$ python3 -q
>>> import numpy as np
>>> np.set_printoptions(suppress=True, linewidth=200)
>>> def rnd(a):
...     return np.round(a, 2) + 0
... 
>>> m1 = np.array([[1.0, 0.7, 0.49, 0.34, 0.24, 0.17],
...     [0.7, 1.0, 0.7, 0.49, 0.34, 0.24],
...     [0.49, 0.7, 1.0, 0.7, 0.49, 0.34],
...     [0.34, 0.49, 0.7, 1.0, 0.7, 0.49],
...     [0.24, 0.34, 0.49, 0.7, 1.0, 0.7],
...     [0.17, 0.24, 0.34, 0.49, 0.7, 1.0]])
>>> # symmetric
>>> ev, V = np.linalg.eigh(m1)
>>> x0 = np.array([0, 1, -3, 1, -3, -3])
>>> x0 @ m1 @ x0
np.float64(38.5)
>>> rnd(np.linalg.eigvalsh(m1[1:, 1:]))
array([0.19, 0.25, 0.43, 1.02, 3.1 ])
>>> L = np.linalg.cholesky(m1)
>>> rnd(L @ L.T)
array([[1.  , 0.7 , 0.49, 0.34, 0.24, 0.17],
       [0.7 , 1.  , 0.7 , 0.49, 0.34, 0.24],
       [0.49, 0.7 , 1.  , 0.7 , 0.49, 0.34],
       [0.34, 0.49, 0.7 , 1.  , 0.7 , 0.49],
       [0.24, 0.34, 0.49, 0.7 , 1.  , 0.7 ],
       [0.17, 0.24, 0.34, 0.49, 0.7 , 1.  ]])
>>> rnd(np.prod(np.diag(L)) ** 2), rnd(np.linalg.det(m1))
(np.float64(0.03), np.float64(0.03))
>>> m1 / np.sqrt(np.outer(np.diag(m1), np.diag(m1)))
array([[1.  , 0.7 , 0.49, 0.34, 0.24, 0.17],
       [0.7 , 1.  , 0.7 , 0.49, 0.34, 0.24],
       [0.49, 0.7 , 1.  , 0.7 , 0.49, 0.34],
       [0.34, 0.49, 0.7 , 1.  , 0.7 , 0.49],
       [0.24, 0.34, 0.49, 0.7 , 1.  , 0.7 ],
       [0.17, 0.24, 0.34, 0.49, 0.7 , 1.  ]])
>>> f = np.array([5, 0, 0, -9, 1, -7])
>>> A2 = m1 + np.outer(f, np.eye(6)[2])
>>> np.linalg.matrix_rank(A2 - m1)
np.int64(1)
>>> rnd(np.linalg.det(A2) / np.linalg.det(m1)), rnd(1 + np.linalg.solve(m1, f)[2])
(np.float64(13.08), np.float64(13.08))
>>> x0 = np.ones(6)
>>> for _ in range(7):
...     x0 = m1 @ x0
...     x0 /= np.linalg.norm(x0)
...     print(round(x0 @ m1 @ x0, 2))
... 
3.41
3.41
3.41
3.41
3.41
3.41
3.41
>>> rnd(x0)
array([0.34, 0.42, 0.46, 0.46, 0.42, 0.34])
>>> K = np.array([[0, 1, 0, 0, 0, 1],
...     [1, 0, 1, 0, 0, 1],
...     [0, 1, 0, 1, 0, 0],
...     [0, 0, 1, 0, 0, 0],
...     [0, 0, 0, 0, 0, 0],
...     [1, 1, 0, 0, 0, 0]])
>>> K
array([[0, 1, 0, 0, 0, 1],
       [1, 0, 1, 0, 0, 1],
       [0, 1, 0, 1, 0, 0],
       [0, 0, 1, 0, 0, 0],
       [0, 0, 0, 0, 0, 0],
       [1, 1, 0, 0, 0, 0]])
>>> # symmetric, so the eigenvalues are real
>>> ev, V = np.linalg.eigh(K)
>>> np.unique(ev.round(6) + 0, return_counts=True)[1]
array([1, 1, 1, 1, 1, 1])
>>> rnd(V.T @ K @ V)
array([[-1.68,  0.  ,  0.  ,  0.  ,  0.  ,  0.  ],
       [ 0.  , -1.  ,  0.  ,  0.  ,  0.  ,  0.  ],
       [ 0.  ,  0.  , -0.54,  0.  ,  0.  ,  0.  ],
       [ 0.  ,  0.  ,  0.  ,  0.  ,  0.  ,  0.  ],
       [ 0.  ,  0.  ,  0.  ,  0.  ,  1.  ,  0.  ],
       [ 0.  ,  0.  ,  0.  ,  0.  ,  0.  ,  2.21]])
>>> rnd(ev)
array([-1.68, -1.  , -0.54,  0.  ,  1.  ,  2.21])
>>> rnd(np.abs(V[:, -1]))
array([0.5 , 0.6 , 0.34, 0.15, 0.  , 0.5 ])
>>> ev, V = np.linalg.eigh(K)
>>> x0 = np.array([2, 9, 7, 4, 2, 4])
>>> (np.sign(V[:, -1].round(6)) == np.sign(V[0, -1].round(6))).astype(int)
array([1, 1, 1, 1, 0, 1])
>>> x0 @ K @ x0
np.int64(306)
>>> np.flatnonzero(np.linalg.matrix_power((K != 0) + (K.T != 0) + np.eye(6), 6)[3])
array([0, 1, 2, 3, 5])
>>> (K != 0).astype(int)
array([[0, 1, 0, 0, 0, 1],
       [1, 0, 1, 0, 0, 1],
       [0, 1, 0, 1, 0, 0],
       [0, 0, 1, 0, 0, 0],
       [0, 0, 0, 0, 0, 0],
       [1, 1, 0, 0, 0, 0]])
>>> X = np.loadtxt("out8.csv", delimiter=",")
>>> X
array([[-1.84, -0.91, -1.95],
       [-1.86, -1.  , -1.9 ],
       [-2.06, -1.04, -2.04],
       [-1.95, -1.32, -1.98],
       [-1.75, -1.14, -2.15],
       [-2.02, -1.09, -2.07],
       [-2.17, -0.98, -2.1 ],
       [-1.86, -1.17, -1.91],
       [-2.01, -1.06, -2.09],
       [-1.03,  1.14, -1.95],
       [-1.02,  1.03, -2.  ],
       [-0.95,  1.  , -1.97],
       [-1.02,  1.21, -1.91],
       [-1.03,  1.09, -1.84],
       [-1.08,  0.92, -2.08],
       [-0.91,  0.85, -1.94],
       [-0.85,  0.97, -2.1 ],
       [-1.22,  0.99, -1.79],
       [ 0.87,  2.1 ,  1.09],
       [ 1.03,  1.82,  0.93],
       [ 0.93,  2.07,  0.86],
       [ 1.1 ,  1.94,  1.01],
       [ 1.11,  2.01,  0.98],
       [ 1.04,  1.98,  1.07],
       [ 1.03,  1.9 ,  1.  ],
       [ 0.86,  1.99,  0.91],
       [ 0.97,  2.18,  1.09]])
>>> cov = np.cov(X, rowvar=False)
>>> rnd(np.linalg.eigvalsh(cov)[::-1])
array([4.88, 0.46, 0.01])
>>> rnd(X.std(axis=0))
array([1.23, 1.29, 1.41])
>>> np.argwhere(np.triu(np.abs(np.corrcoef(X.T)) > 0.8, 1))
array([[0, 1],
       [0, 2]])
